$ python3 -q
>>> import numpy as np
>>> np.set_printoptions(precision=1, suppress=True, linewidth=140, floatmode="fixed")
>>> def tidy(a):
...     return np.round(a, 1) + 0
... 
>>> F = np.loadtxt("dump.csv", delimiter=",")
>>> print(F)
[[  0.5   0.7   0.0  14.0  -1.9  -0.2  -1.3   1.5]
 [  1.4   1.8   0.2  -6.0  -0.7   1.0  -1.6  -0.3]
 [ -0.4   0.1  -0.5   4.0  -0.4  -0.8   1.1   0.2]
 [  1.5   0.2  -0.3 -19.0  -0.1  -0.8  -2.2   1.2]
 [ -2.3  -0.9  -0.6   4.0   1.1  -1.5  -0.9  -0.4]
 [ -0.7   0.4   1.3   3.0   0.1  -1.4   0.0  -0.5]
 [ -1.2   0.8   0.9   7.0   0.5  -1.7   0.4  -1.1]
 [ -2.0  -0.4   0.9   1.0  -0.7  -0.8  -0.4   1.4]
 [  2.1  -1.1  -1.2   9.0  -1.5  -0.3   1.5  -0.6]
 [  1.2  -0.2  -0.5   0.0  -0.9   0.5  -0.6   0.1]
 [ -0.6   2.0  -0.6  -3.0  -1.7  -1.8   0.1   0.7]
 [  2.0   0.9  -1.5   3.0  -0.7   0.1   0.2  -0.1]
 [  0.0  -0.2   0.2  -5.0  -0.9   0.2  -0.9   0.2]
 [  0.6  -0.2  -0.1   1.0  -0.3   3.0   0.9   0.0]
 [ -0.9  -0.6   1.6  -4.0  -1.1  -0.1  -2.0  -1.9]
 [  0.8  -0.8  -1.0   1.0  -0.3  -1.0  -1.0   1.7]]
>>> gram = np.cov(F, rowvar=False)
>>> print(np.argwhere(np.triu(np.abs(np.corrcoef(F.T)) > 0.8, 1)))
[]
>>> tidy(F.std(axis=0))
array([1.3, 0.9, 0.9, 7.2, 0.8, 1.2, 1.1, 1.0])
>>> tidy(np.polyfit(F[:, 0], F[:, 5], 1))
array([ 0.4, -0.4])
>>> tidy(np.corrcoef(F.T))
array([[ 1.0,  0.1, -0.6, -0.2, -0.4,  0.5,  0.0,  0.1],
       [ 0.1,  1.0,  0.0, -0.1, -0.2, -0.1, -0.1,  0.1],
       [-0.6,  0.0,  1.0, -0.1,  0.1, -0.1, -0.3, -0.4],
       [-0.2, -0.1, -0.1,  1.0, -0.1, -0.1,  0.6, -0.1],
       [-0.4, -0.2,  0.1, -0.1,  1.0, -0.2,  0.0, -0.2],
       [ 0.5, -0.1, -0.1, -0.1, -0.2,  1.0,  0.1, -0.1],
       [ 0.0, -0.1, -0.3,  0.6,  0.0,  0.1,  1.0, -0.2],
       [ 0.1,  0.1, -0.4, -0.1, -0.2, -0.1, -0.2,  1.0]])
>>> gram.shape
(8, 8)
